$ python -q
>>> import numpy as np
>>> np.set_printoptions(suppress=True, linewidth=100)
>>> q, _ = np.linalg.qr(np.array([[-0.1, 1.6, 0.0, 1.0],
...     [-1.8, 0.8, -0.2, 2.0],
...     [0.7, 0.5, 0.0, -1.6],
...     [-0.3, -1.2, 0.2, -0.3]]))
>>> E = 5 * q
>>> E.round(2)
array([[-0.26,  3.64,  3.27, -1.  ],
       [-4.6 ,  0.88, -0.88,  1.52],
       [ 1.79,  1.53, -0.22,  4.41],
       [-0.77, -2.93,  3.68,  1.52]])
>>> q, R = np.linalg.qr(E)
>>> np.round(q.T @ q, 2) + 0
array([[1., 0., 0., 0.],
       [0., 1., 0., 0.],
       [0., 0., 1., 0.],
       [0., 0., 0., 1.]])
>>> np.allclose(R.T @ R, E.T @ E)
True
>>> np.trace(q @ q.T)
np.float64(4.0)
>>> R.round(2) + 0
array([[5., 0., 0., 0.],
       [0., 5., 0., 0.],
       [0., 0., 5., 0.],
       [0., 0., 0., 5.]])
>>> q.shape, R.shape
((4, 4), (4, 4))
>>> T = np.stack([E, 4 * E, E[::-1]])
>>> np.round(np.linalg.norm(T, axis=(1, 2)), 2)
array([10., 40., 10.])
>>> np.linalg.matrix_rank(T)
array([4, 4, 4])
>>> np.round(np.linalg.det(T), 2)
array([   -625., -160000.,    -625.])
>>> np.round(np.sort(np.abs(np.linalg.eigvals(E))), 2)
array([5., 5., 5., 5.])
>>> np.round(np.trace(E), 2)
np.float64(1.92)
>>> np.allclose(E @ E.T, E.T @ E)
True
>>> np.allclose(E, E.T)
False
>>> np.round(np.linalg.pinv(E), 2)
array([[-0.01, -0.18,  0.07, -0.03],
       [ 0.15,  0.04,  0.06, -0.12],
       [ 0.13, -0.04, -0.01,  0.15],
       [-0.04,  0.06,  0.18,  0.06]])
>>> np.round(np.linalg.svd(E, compute_uv=False), 2)
array([5., 5., 5., 5.])
>>> np.round(np.linalg.norm(E, axis=0), 2)
array([5., 5., 5., 5.])
>>> A2 = np.array([[-0.6, -0.6, -1.7],
...     [-1.4, -0.5, 1.3],
...     [-1.5, -0.5, -2.0],
...     [0.4, 0.7, -0.2]])
>>> cent = np.array([[0.4, -0.3, 0.0, 0.9], [1.4, 1.3, 0.3, -1.5], [-0.7, 0.3, 1.0, -0.6]])
>>> data = A2 @ cent
>>> data.round(2)
array([[ 0.11, -1.11, -1.88,  1.38],
       [-2.17,  0.16,  1.15, -1.29],
       [ 0.1 , -0.8 , -2.15,  0.6 ],
       [ 1.28,  0.73,  0.01, -0.57]])
>>> Uu, sv, Vt = np.linalg.svd(data)
>>> vecs = Vt[:(sv > 1e-8).sum()]
>>> rng = np.random.default_rng(926)
>>> vec = data[0] + 4 * data[3] + rng.integers(2) * np.eye(4)[3]
>>> vec.round(2)
array([ 5.23,  1.81, -1.84,  0.1 ])
>>> np.round(vecs.T @ vecs, 2)
array([[ 0.91,  0.25, -0.06,  0.12],
       [ 0.25,  0.3 ,  0.18, -0.34],
       [-0.06,  0.18,  0.96,  0.09],
       [ 0.12, -0.34,  0.09,  0.83]])
>>> np.round(np.diag(vecs.T @ vecs), 2)
array([0.91, 0.3 , 0.96, 0.83])
>>> np.round(np.linalg.norm(vec - vecs.T @ vecs @ vec), 2)
np.float64(0.41)
>>> feats = np.load("x.npy")
>>> feats.round(2)
array([[0.6 , 0.49],
       [0.49, 0.4 ]])
>>> t = np.radians(36)
>>> R = np.eye(2)
>>> R[1, 1] = R[0, 0] = np.cos(t)
>>> R[1, 0], R[0, 1] = -np.sin(t), np.sin(t)
>>> R.round(2)
array([[ 0.81,  0.59],
       [-0.59,  0.81]])
>>> A2 = feats @ R.T
>>> A2.round(2)
array([[0.77, 0.04],
       [0.63, 0.04]])
>>> round(np.linalg.det(R), 2), np.round(np.trace(R), 2)
(np.float64(1.0), np.float64(1.62))
>>> np.allclose(np.linalg.norm(feats, axis=1), np.linalg.norm(A2, axis=1))
True
>>> vec = np.array([0, -7])
>>> np.round(np.linalg.eigvalsh(2 * feats - np.eye(2)), 2)
array([-1.,  1.])
>>> np.round(np.eye(2) - feats, 2)
array([[ 0.4 , -0.49],
       [-0.49,  0.6 ]])
>>> np.round(feats @ vec, 2)
array([-3.43, -2.81])
>>> round(float(np.trace(feats)), 2)
1.0
>>> np.round(feats @ np.linalg.pinv(feats) @ feats, 2)
array([[0.6 , 0.49],
       [0.49, 0.4 ]])
>>> np.linalg.lstsq(feats[:-1].T, feats[-1])[2]
np.int32(1)
>>> round(float(np.trace(np.linalg.pinv(feats) @ feats)), 2)
1.0
>>> np.unique(feats.round(6), axis=0).shape
(2, 2)
>>> np.allclose(feats[:-1].T @ np.linalg.lstsq(feats[:-1].T, feats[-1])[0], feats[-1])
True
>>> np.abs(np.diag(np.linalg.qr(feats)[1])) > 1e-9
array([ True, False])
>>> W0 = np.load("data.npy")
>>> W0
array([[ 4,  4,  4,  4],
       [ 4,  8,  8,  8],
       [ 4,  8, 12, 12],
       [ 4,  8, 12, 16]])
>>> round(float(np.abs(np.linalg.eigvals(W0)).max()), 2)
33.16
>>> np.linalg.matrix_power(W0, 4)
array([[ 62976, 118272, 159232, 180992],
       [118272, 222208, 299264, 340224],
       [159232, 299264, 403200, 458496],
       [180992, 340224, 458496, 521472]])
>>> round(np.linalg.det(W0), 2)
np.float64(256.0)
>>> np.trace(W0)
np.int64(40)
>>> np.round(np.sort(np.abs(np.linalg.eigvals(W0))), 2)
array([ 1.13,  1.7 ,  4.  , 33.16])
>>> A = np.load("run12.npy")
>>> A.round(2)
array([[ 0.95, -0.23,  0.14,  0.14],
       [-0.23, -0.14,  0.68,  0.68],
       [ 0.14,  0.68,  0.59, -0.41],
       [ 0.14,  0.68, -0.41,  0.59]])
>>> vec = np.array([1, -1, 0, -1])
>>> np.round(np.einsum("ij,j->i", A, vec), 2)
array([ 1.05, -0.77, -0.14, -1.14])
>>> np.round(A @ (2 * vec), 2)
array([ 2.09, -1.55, -0.27, -2.27])
>>> np.round(A @ np.eye(4)[0], 2)
array([ 0.95, -0.23,  0.14,  0.14])
>>> np.round(A * vec, 2)
array([[ 0.95,  0.23,  0.  , -0.14],
       [-0.23,  0.14,  0.  , -0.68],
       [ 0.14, -0.68,  0.  ,  0.41],
       [ 0.14, -0.68, -0.  , -0.59]])
>>> np.round(A @ np.ones(4), 2)
array([1., 1., 1., 1.])
>>> np.sign((A @ vec).round(6))
array([ 1., -1., -1., -1.])
